$ python3 -q
>>> import numpy as np
>>> import numpy.linalg as la
>>> np.set_printoptions(precision=1, suppress=True, linewidth=100, legacy="1.25")
>>> A = np.load("dump.npy")
>>> A
array([[0, 2, 0, 0, 0, 0],
       [0, 0, 7, 0, 0, 0],
       [0, 0, 0, 4, 0, 0],
       [0, 0, 0, 0, 0, 0],
       [0, 0, 0, 0, 1, 0],
       [3, 0, 0, 0, 0, 0]])
>>> gram = A.T @ A
>>> la.eigvalsh(gram)[::-1]
array([49., 16.,  9.,  4.,  1.,  0.])
>>> np.trace(gram), (A ** 2).sum()
(79, 79)
>>> np.diag(gram)
array([ 9,  4, 49, 16,  1,  0])
>>> (A @ A.T).shape
(6, 6)
>>> rng = np.random.default_rng(119)
>>> labels = rng.permutation(6)
>>> labels
array([4, 5, 1, 3, 2, 0])
>>> Y = A[labels][:, labels]
>>> np.trace(Y)
1
>>> np.diag(Y)
array([1, 0, 0, 0, 0, 0])
>>> Y
array([[1, 0, 0, 0, 0, 0],
       [0, 0, 0, 0, 0, 3],
       [0, 0, 0, 0, 7, 0],
       [0, 0, 0, 0, 0, 0],
       [0, 0, 0, 4, 0, 0],
       [0, 0, 2, 0, 0, 0]])
>>> np.allclose(Y, A)
False
>>> (A != 0).astype(int)
array([[0, 1, 0, 0, 0, 0],
       [0, 0, 1, 0, 0, 0],
       [0, 0, 0, 1, 0, 0],
       [0, 0, 0, 0, 0, 0],
       [0, 0, 0, 0, 1, 0],
       [1, 0, 0, 0, 0, 0]])
>>> round(la.det(A), 1)
0.0
>>> vec = np.array([2, 5, 2, 4, 7, 0])
>>> a = np.maximum(A @ vec, 0)
>>> np.maximum(A @ (3 * vec), 0)
array([30, 42, 48,  0, 21, 18])
>>> A.T @ a
array([18, 20, 98, 64,  7,  0])
>>> np.flatnonzero(a > 1e-9)
array([0, 1, 2, 4, 5])
>>> a
array([10, 14, 16,  0,  7,  6])
>>> A * (a > 1e-9)[:, None]
array([[0, 2, 0, 0, 0, 0],
       [0, 0, 7, 0, 0, 0],
       [0, 0, 0, 4, 0, 0],
       [0, 0, 0, 0, 0, 0],
       [0, 0, 0, 0, 1, 0],
       [3, 0, 0, 0, 0, 0]])
>>> np.tanh(A @ vec)
array([1., 1., 1., 0., 1., 1.])
